$ python -q
>>> import numpy as np
>>> np.set_printoptions(precision=3, suppress=True, linewidth=160, floatmode="fixed")
>>> def tidy(a):
...     return np.round(a, 3) + 0
... 
>>> m1 = np.load("sample6.npy")
>>> m1
array([[-11.000,   0.000,  -4.000,   6.000],
       [ -6.000,  -5.000,  -4.000,   6.000],
       [-12.000,  -4.000, -11.000,  12.000],
       [-28.000,  -4.000, -20.000,  23.000]])
>>> round(np.log10(np.linalg.cond(m1)))
3
>>> tidy(np.abs(np.linalg.svd(m1)[2][-1]))
array([0.249, 0.236, 0.509, 0.789])
>>> np.linalg.cond(m1) > 100
np.True_
>>> [round(float(x), 3) for x in np.linalg.svd(m1, compute_uv=False)[:3]]
[49.012, 5.32, 3.083]
>>> tidy(np.linalg.norm(m1, 2) / np.linalg.norm(m1))
np.float64(0.992)
>>> np.linalg.matrix_rank(m1, rtol=0.1)
np.int64(2)
>>> data = np.array([[0, 2, 3, 2, 1, 1, 2, 3, 1, 1, 3, 2],
...     [2, 3, 3, 3, 1, 1, 0, 1, 2, 0, 1, 2],
...     [0, 3, 3, 1, 2, 3, 1, 0, 1, 3, 0, 2],
...     [2, 1, 0, 0, 3, 2, 3, 2, 2, 1, 1, 3],
...     [0, 3, 3, 2, 1, 3, 2, 1, 2, 0, 1, 2]])
>>> data[1] = data[4]
>>> data
array([[0, 2, 3, 2, 1, 1, 2, 3, 1, 1, 3, 2],
       [0, 3, 3, 2, 1, 3, 2, 1, 2, 0, 1, 2],
       [0, 3, 3, 1, 2, 3, 1, 0, 1, 3, 0, 2],
       [2, 1, 0, 0, 3, 2, 3, 2, 2, 1, 1, 3],
       [0, 3, 3, 2, 1, 3, 2, 1, 2, 0, 1, 2]])
>>> x = np.array([-2, -1, -2, 3, 3, 0, -3, 3, 2, -3, -1, 2])
>>> np.linalg.norm(data @ x) <= np.linalg.norm(data, 2) * np.linalg.norm(x) + 1e-9
np.True_
>>> data @ np.ones(12)
array([21.000, 20.000, 19.000, 20.000, 20.000])
>>> np.einsum("ij,j->i", data, x)
array([ 4,  4, -6,  7,  4])
>>> data @ (2 * x)
array([  8,   8, -12,  14,   8])
>>> np.sign((data @ x).round(6))
array([ 1,  1, -1,  1,  1])
>>> data.reshape(2, -1)
array([[0, 2, 3, 2, 1, 1, 2, 3, 1, 1, 3, 2, 0, 3, 3, 2, 1, 3, 2, 1, 2, 0, 1, 2, 0, 3, 3, 1, 2, 3],
       [1, 0, 1, 3, 0, 2, 2, 1, 0, 0, 3, 2, 3, 2, 2, 1, 1, 3, 0, 3, 3, 2, 1, 3, 2, 1, 2, 0, 1, 2]])
>>> data.ravel(order="F")
array([0, 0, 0, 2, 0, 2, 3, 3, 1, 3, 3, 3, 3, 0, 3, 2, 2, 1, 0, 2, 1, 1, 2, 3, 1, 1, 3, 3, 2, 3, 2, 2, 1, 3, 2, 3, 1, 0, 2, 1, 1, 2, 1, 2, 2, 1, 0, 3, 1, 0, 3,
       1, 0, 1, 1, 2, 2, 2, 3, 2])
>>> T = data.reshape(5, 2, -1)
>>> T[:, 0]
array([[0, 2, 3, 2, 1, 1],
       [0, 3, 3, 2, 1, 3],
       [0, 3, 3, 1, 2, 3],
       [2, 1, 0, 0, 3, 2],
       [0, 3, 3, 2, 1, 3]])
>>> T.sum(axis=1)
array([[2, 5, 4, 3, 4, 3],
       [2, 4, 5, 2, 2, 5],
       [1, 3, 4, 4, 2, 5],
       [5, 3, 2, 1, 4, 5],
       [2, 4, 5, 2, 2, 5]])
>>> T.transpose(1, 0, 2)
array([[[0, 2, 3, 2, 1, 1],
        [0, 3, 3, 2, 1, 3],
        [0, 3, 3, 1, 2, 3],
        [2, 1, 0, 0, 3, 2],
        [0, 3, 3, 2, 1, 3]],

       [[2, 3, 1, 1, 3, 2],
        [2, 1, 2, 0, 1, 2],
        [1, 0, 1, 3, 0, 2],
        [3, 2, 2, 1, 1, 3],
        [2, 1, 2, 0, 1, 2]]])
>>> arr = np.load("arr.npy")
>>> arr
array([[-28,   2,   1,   0,   2,   0,  -1,   2,  -1,   2,   3,   2,  -1],
       [  2,  27,  -1,   0,   3,  -2,  -3,   1,  -2,  -2,  -3,  -2,   1],
       [  0,   1,  29,  -2,   1,  -3,   2,   0,   1,  -2,  -1,   1,   2],
       [ -3,   3,   3,   2,  -3,  -2,  -3,  -2,  -1,  -2,   1,   1,   1],
       [ -2,   1,   0,   0,  28,   3,   2,  -3,  -2,  -3,  -2,   1,  -2],
       [ -3,   3,   3,  -2,   0, -10,  -3,   0,   0,  -1,   3,  -2,  -2],
       [  2,  -2,   0,  -3,  -3,   1,  12,   2,  -1,  -2,  -1,  -3,  -2],
       [ -3,   2,  -3,  -1,  -3,  -3,  -3, -22,  -3,   3,  -1,   2,   3],
       [ -2,   0,   3,   1,   0,   3,  -1,  -2,   1,   3,  -1,   0,   0],
       [  0,  -3,  -3,   3,  -1,   0,   0,  -2,  -1,  -7,  -1,   3,   3],
       [ -3,   2,  -1,   0,   0,  -2,   0,   2,   2,   3, -22,  -3,   2],
       [ -3,   3,   2,   2,  -1,   2,  -1,   3,   2,  -3,   2,   3,   0],
       [ -3,   0,   2,  -1,  -3,  -3,   3,   3,   2,  -1,  -3,   0, -11]])
>>> rng = np.random.default_rng(2467)
>>> idx = rng.permutation(13)
>>> Y = arr[:, idx] * rng.choice([-1, 1], 13)
>>> Y
array([[ -2,  -1,   2,  -1,  -1,  -2,   0,  -2,  28,  -3,   1,   2,   0],
       [-27,  -3,  -2,   1,   1,  -3,   0,   2,  -2,   3,   2,   1,  -2],
       [ -1,   2,   1,   2, -29,  -1,  -2,   2,   0,   1,  -1,   0,  -3],
       [ -3,  -3,   1,   1,  -3,   3,   2,   2,   3,  -1,   1,  -2,  -2],
       [ -1,   2,   1,  -2,   0, -28,   0,   3,   2,   2,   2,  -3,   3],
       [ -3,  -3,  -2,  -2,  -3,   0,  -2,   1,   3,  -3,   0,   0, -10],
       [  2,  12,  -3,  -2,   0,   3,  -3,   2,  -2,   1,   1,   2,   1],
       [ -2,  -3,   2,   3,   3,   3,  -1,  -3,   3,   1,   3, -22,  -3],
       [  0,  -1,   0,   0,  -3,   0,   1,  -3,   2,   1,  -1,  -2,   3],
       [  3,   0,   3,   3,   3,   1,   3,   7,   0,   1,   1,  -2,   0],
       [ -2,   0,  -3,   2,   1,   0,   0,  -3,   3,  22,  -2,   2,  -2],
       [ -3,  -1,   3,   0,  -2,   1,   2,   3,   3,  -2,  -2,   3,   2],
       [  0,   3,   0, -11,  -2,   3,  -1,   1,   3,   3,  -2,   3,  -3]])
>>> left, _, Vh = np.linalg.svd(arr.T @ Y)
>>> idx
array([ 1,  6, 11, 12,  2,  4,  3,  9,  0, 10,  8,  7,  5])
